% ipython --no-banner

In [1]: import numpy as np

In [2]: np.set_printoptions(precision=2, suppress=True, linewidth=200)

In [3]: M = np.load("run9.npy")

In [4]: print(M)
[[ 3.93 -0.58 -6.95]
 [-3.96  6.99 -0.3 ]
 [-7.87 -1.91 -3.99]
 [ 1.06  5.76 -1.44]]

In [5]: other = np.c_[M[:, :1] @ np.array([[4]]), np.array([-2, 2, 1, 1])]

In [6]: print(other)
[[ 15.72  -2.  ]
 [-15.84   2.  ]
 [-31.48   1.  ]
 [  4.24   1.  ]]

In [7]: print(np.round(np.linalg.norm(other - M @ np.linalg.lstsq(M, other)[0], axis=0), 2) + 0)
[0.  0.4]

In [8]: U, sig, Vt = np.linalg.svd(M, full_matrices=False)

In [9]: print((sig > 1e-8).sum())
3

In [10]: print(np.round(U.T @ U, 2) + 0)
[[1. 0. 0.]
 [0. 1. 0.]
 [0. 0. 1.]]

In [11]: print(np.round(U.T @ M @ Vt.T, 2) + 0)
[[10.   0.   0. ]
 [ 0.   9.   0. ]
 [ 0.   0.   8.1]]

In [12]: print(sig)
[10.   9.   8.1]

In [13]: arr = np.loadtxt("out7.csv", delimiter=",")

In [14]: print(arr)
[[ -3.52  -0.44   1.  ]
 [ -2.8   -0.35   1.  ]
 [  2.75   0.34   1.  ]
 [ -5.3   -0.66   1.  ]
 [  0.94   0.12   1.  ]
 [ -9.53  -1.19   1.  ]
 [ -0.61  -0.08   1.  ]
 [-12.83  -1.6    1.  ]
 [  5.78   0.72   1.  ]
 [ 13.56   1.7    1.  ]
 [ -0.86  -0.11   1.  ]
 [  4.14   0.52   1.  ]
 [ -8.95  -1.12   1.  ]
 [ -0.45  -0.06   1.  ]
 [ -4.49  -0.56   1.  ]
 [ -0.47  -0.06   1.  ]
 [  0.75   0.09   1.  ]
 [ -0.08  -0.01   1.  ]
 [  6.37   0.8    1.  ]
 [ -4.33  -0.54   1.  ]
 [ -0.76  -0.09   1.  ]
 [-14.47  -1.81   1.  ]]

In [15]: W = np.array([[1, 0], [0, 2], [1, 1]])

In [16]: beta = np.array([3, 3])

In [17]: act = np.maximum(arr @ W + beta, 0)

In [18]: print((act > 0).mean(axis=0))
[0.68 1.  ]

In [19]: print(np.linalg.matrix_rank(act))
2

In [20]: basis = np.array([[-1, 4], [-4, 3]])

In [21]: print((act @ basis).round(6).argmax(axis=1))
[1 1 1 1 1 1 1 1 1 1 1 1 1 1 1 1 1 1 1 1 1 1]

In [22]: print(np.linalg.matrix_rank(arr, rtol=0.1))
2

In [23]: print(np.argsort(-np.linalg.norm(arr, axis=0).round(6), kind="stable")[:3])
[0 2 1]

In [24]: print([round(float(x), 2) for x in np.linalg.svd(arr, compute_uv=False)[:3]])
[30.56, 4.54, 0.0]

In [25]: print(np.linalg.norm(arr, axis=1).argmax())
21

In [26]: print(round(float(np.linalg.norm(arr, 2)), 2))
30.56

In [27]: print(np.round(np.linalg.norm(arr) ** 2 / np.linalg.norm(arr, 2) ** 2, 2))
1.02

In [28]: X = np.load("dump.npy")

In [29]: print(X)
[[ 6  0  2  0]
 [ 3  6  1  2]
 [-4  0  6  0]
 [-2 -4  3  6]]

In [30]: C2 = X.T @ X

In [31]: print((X @ X.T).shape)
(4, 4)

In [32]: print(np.linalg.eigvalsh(C2)[::-1])
[97.47 53.45 36.22 19.86]

In [33]: print(np.diag(C2))
[65 52 50 40]

In [34]: other = np.array([[0, 5, 2, -2], [-5, 0, -5, 2], [2, -1, 0, 4]])

In [35]: F = other.T @ other

In [36]: print(F)
[[ 29  -2  25  -2]
 [ -2  26  10 -14]
 [ 25  10  29 -14]
 [ -2 -14 -14  24]]

In [37]: # null space of dimension 1

In [38]: vals, V = np.linalg.eigh(F)

In [39]: print(np.round(np.linalg.eigvalsh(F @ F), 2) + 0)
[   0.    111.05 1296.89 3776.06]

In [40]: print(np.linalg.eigvalsh(F + 3 * np.eye(4)))
[ 3.   13.54 39.01 64.45]

In [41]: print(V @ np.diag(vals) @ V.T)
[[ 29.  -2.  25.  -2.]
 [ -2.  26.  10. -14.]
 [ 25.  10.  29. -14.]
 [ -2. -14. -14.  24.]]

In [42]: print(np.abs(V[:, -1]).round(6).argmax())
2

In [43]: print(np.round(np.linalg.svd(F, compute_uv=False), 2) + 0)
[61.45 36.01 10.54  0.  ]

In [44]: print(vals.round(2) + 0)
[ 0.   10.54 36.01 61.45]

In [45]: print(round(vals.sum(), 2), np.trace(F))
108.0 108

In [46]: print((vals > 1e-8).sum(), (vals < -1e-8).sum())
3 0

In [47]: print([round(float(x), 2) for x in np.linalg.svd(F, compute_uv=False)[:3]])
[61.45, 36.01, 10.54]

In [48]: rng = np.random.default_rng(3214)

In [49]: idx = rng.permutation(4)

In [50]: print(idx)
[3 2 1 0]

In [51]: other = F[idx][:, idx]

In [52]: print(np.trace(other))
108

In [53]: print(np.allclose(other, F))
False

In [54]: rank = np.linalg.matrix_rank(F)

In [55]: print(rank)
3

In [56]: ns = np.linalg.svd(F)[2][rank:].T

In [57]: print(ns @ ns.T)
[[ 0.38  0.11 -0.44 -0.16]
 [ 0.11  0.03 -0.13 -0.05]
 [-0.44 -0.13  0.52  0.19]
 [-0.16 -0.05  0.19  0.07]]

In [58]: print([int(np.linalg.matrix_rank(np.delete(F, i, axis=0))) for i in range(4)])
[3, 3, 3, 3]

In [59]: print(np.round(F @ ns, 2) + 0)
[[0.]
 [0.]
 [0.]
 [0.]]

In [60]: print(np.linalg.matrix_rank(F.T @ F), np.linalg.matrix_rank(F @ F.T))
3 3

In [61]: data = np.array([[1.8, 2.4, 0.5, 0.4, -1.4, 0.1],
    ...:     [1.2, -0.6, -1.9, 0.2, 2.4, 1.6],
    ...:     [-1.5, -0.6, -2.2, 1.7, -0.5, 2.2]])

In [62]: U, sig = np.linalg.svd(data)
ValueError: too many values to unpack (expected 2)


In [63]: U, sig, Vt = np.linalg.svd(data, full_matrices=False)

In [64]: print(np.round(U.T @ data @ Vt.T, 2) + 0)
[[4.72 0.   0.  ]
 [0.   3.05 0.  ]
 [0.   0.   3.  ]]

In [65]: print(np.round(Vt @ Vt.T, 2) + 0)
[[1. 0. 0.]
 [0. 1. 0.]
 [0. 0. 1.]]

In [66]: print(np.round(U.T @ U, 2) + 0)
[[1. 0. 0.]
 [0. 1. 0.]
 [0. 0. 1.]]

In [67]: print(np.abs(Vt[0]))
[0.22 0.37 0.6  0.24 0.35 0.51]

In [68]: print(np.linalg.norm(data, axis=1))
[3.37 3.71 3.93]

In [69]: print(np.round(np.linalg.norm(data, "nuc"), 2))
10.77

In [70]: print(np.linalg.norm(data, axis=1).argmax())
2

In [71]: u = np.array([3, 1, 0])

In [72]: print(np.cross(data[2, :3], data[0, :3]))
[ 4.98 -3.21 -2.52]

In [73]: print(np.correlate(data[2], data[0], "full"))
[-0.15  2.04  0.02  2.26 -7.21 -3.64 -8.79  0.75  2.96  4.38  3.96]

In [74]: m1 = np.vander(np.arange(4) - 2, 4, increasing=True)

In [75]: print(m1)
[[ 1 -2  4 -8]
 [ 1 -1  1 -1]
 [ 1  0  0  0]
 [ 1  1  1  1]]

In [76]: # row 0 dominates

In [77]: x0 = np.array([3, -1, -8, -2])

In [78]: y = m1 @ x0

In [79]: beta, lr = np.zeros(4), 1 / np.linalg.norm(m1, 2) ** 2

In [80]: for i in range(3):
    ...:     beta -= lr * m1.T @ (m1 @ beta - y)
    ...:     if i % 1 == 0: print(i, round(np.linalg.norm(m1 @ beta - y), 2))
    ...: 
0 8.91
1 8.64
2 8.39

In [81]: print(beta)
[-0.33  0.02 -0.85  0.84]

In [82]: idx = rng.permutation(4)

In [83]: other = m1[:, idx] * rng.choice([-1, 1], 4)

In [84]: print(other)
[[ 1 -8  2  4]
 [ 1 -1  1  1]
 [ 1  0  0  0]
 [ 1  1 -1  1]]

In [85]: U, _, Vt = np.linalg.svd(m1.T @ other)

In [86]: print(np.round(U @ Vt, 2) + 0)
[[ 1.  0.  0.  0.]
 [ 0.  0. -1.  0.]
 [ 0.  0.  0.  1.]
 [ 0.  1.  0.  0.]]

In [87]: print(idx)
[0 3 1 2]

In [88]: print(np.round(np.linalg.lstsq(m1, other)[0], 2) + 0)
[[ 1.  0.  0.  0.]
 [ 0.  0. -1.  0.]
 [ 0.  0.  0.  1.]
 [ 0.  1.  0.  0.]]

In [89]: other = np.array([[9, 2], [6, 5], [0, 3], [7, 0]])

In [90]: print(X @ other)
[[ 54  18]
 [ 77  39]
 [-36  10]
 [  0 -15]]

In [91]: print(np.linalg.matrix_rank(np.vstack([X, other.T])))
4

In [92]: print(np.einsum("ik,kj->ij", X, other))
[[ 54  18]
 [ 77  39]
 [-36  10]
 [  0 -15]]

In [93]: print(np.linalg.matrix_rank(X @ other))
2

In [94]: print(np.einsum("ij,ij->i", X, X))
[40 50 52 65]

In [95]: print(np.einsum("ij->j", X))
[ 3  2 12  8]

In [96]: A = np.load("arr.npy")

In [97]: print(A)
[[ 0  0  0]
 [-2  1  0]
 [ 1  0  0]]

In [98]: # triangular: eigenvalues sit on the diagonal

In [99]: rank = np.linalg.matrix_rank(A)

In [100]: print(rank)
2

In [101]: ns = np.linalg.svd(A)[2][rank:].T

In [102]: print([int(np.linalg.matrix_rank(A[:, :j + 1])) for j in range(3)])
[1, 2, 2]

In [103]: print([int(np.linalg.matrix_rank(np.delete(A, i, axis=0))) for i in range(3)])
[2, 1, 1]

In [104]: print(np.linalg.matrix_rank(A.T @ A), np.linalg.matrix_rank(A @ A.T))
2 2

In [105]: print(A @ ns)
[[0.]
 [0.]
 [0.]]

In [106]: print(np.allclose(A @ ns, 0))
True

In [107]: print(ns[:, 0] / ns[np.abs(ns[:, 0]).round(6).argmax(), 0])
[0. 0. 1.]

In [108]: print(np.round(A @ np.linalg.pinv(A) @ A, 2) + 0)
[[ 0.  0.  0.]
 [-2.  1.  0.]
 [ 1.  0.  0.]]

In [109]: print(round(np.trace(np.linalg.pinv(A) @ A), 2))
2.0

In [110]: print(np.linalg.lstsq(A[:-1].T, A[-1])[2])
1

In [111]: print(np.abs(np.diag(np.linalg.qr(A)[1])) > 1e-9)
[ True  True False]

In [112]: print(np.argsort(-np.linalg.norm(A, axis=0).round(6), kind="stable")[:3])
[0 1 2]

In [113]: print(round(float(np.linalg.norm(A, 2) / np.linalg.norm(A)), 2))
0.99

In [114]: print(np.linalg.eigvals(A))
[0. 1. 0.]

In [115]: u = np.array([9, 7, 4])

In [116]: print(np.cross(A[1, :3], A[0, :3]))
[0 0 0]

In [117]: print(np.polyval(u, A[1]))
[26 20  4]

In [118]: print(np.array([np.convolve(row, u, "same") for row in A]))
[[ 0  0  0]
 [-5 -1  4]
 [ 7  4  0]]

In [119]: J = np.load("a.npy")

In [120]: print(J.round(2) + 0)
[[1.   0.   0.  ]
 [0.   1.   0.05]
 [0.   0.05 0.  ]]

In [121]: print(np.linalg.lstsq(J[:-1].T, J[-1])[2])
2

In [122]: print(np.unique(J.round(6), axis=0).shape)
(3, 3)

In [123]: print(round(float(np.trace(np.linalg.pinv(J) @ J)), 2))
2.0

In [124]: U, sig, Vt = np.linalg.svd(J)

In [125]: print(sig.round(2) + 0)
[1. 1. 0.]

In [126]: other = U[:, :2] @ np.diag(sig[:2]) @ Vt[:2]

In [127]: print(np.round(np.linalg.norm(J - other) / np.linalg.norm(J), 2))
0.0

In [128]: print(np.linalg.matrix_rank(other))
2

In [129]: print(np.linalg.matrix_rank(J, rtol=0.05))
2
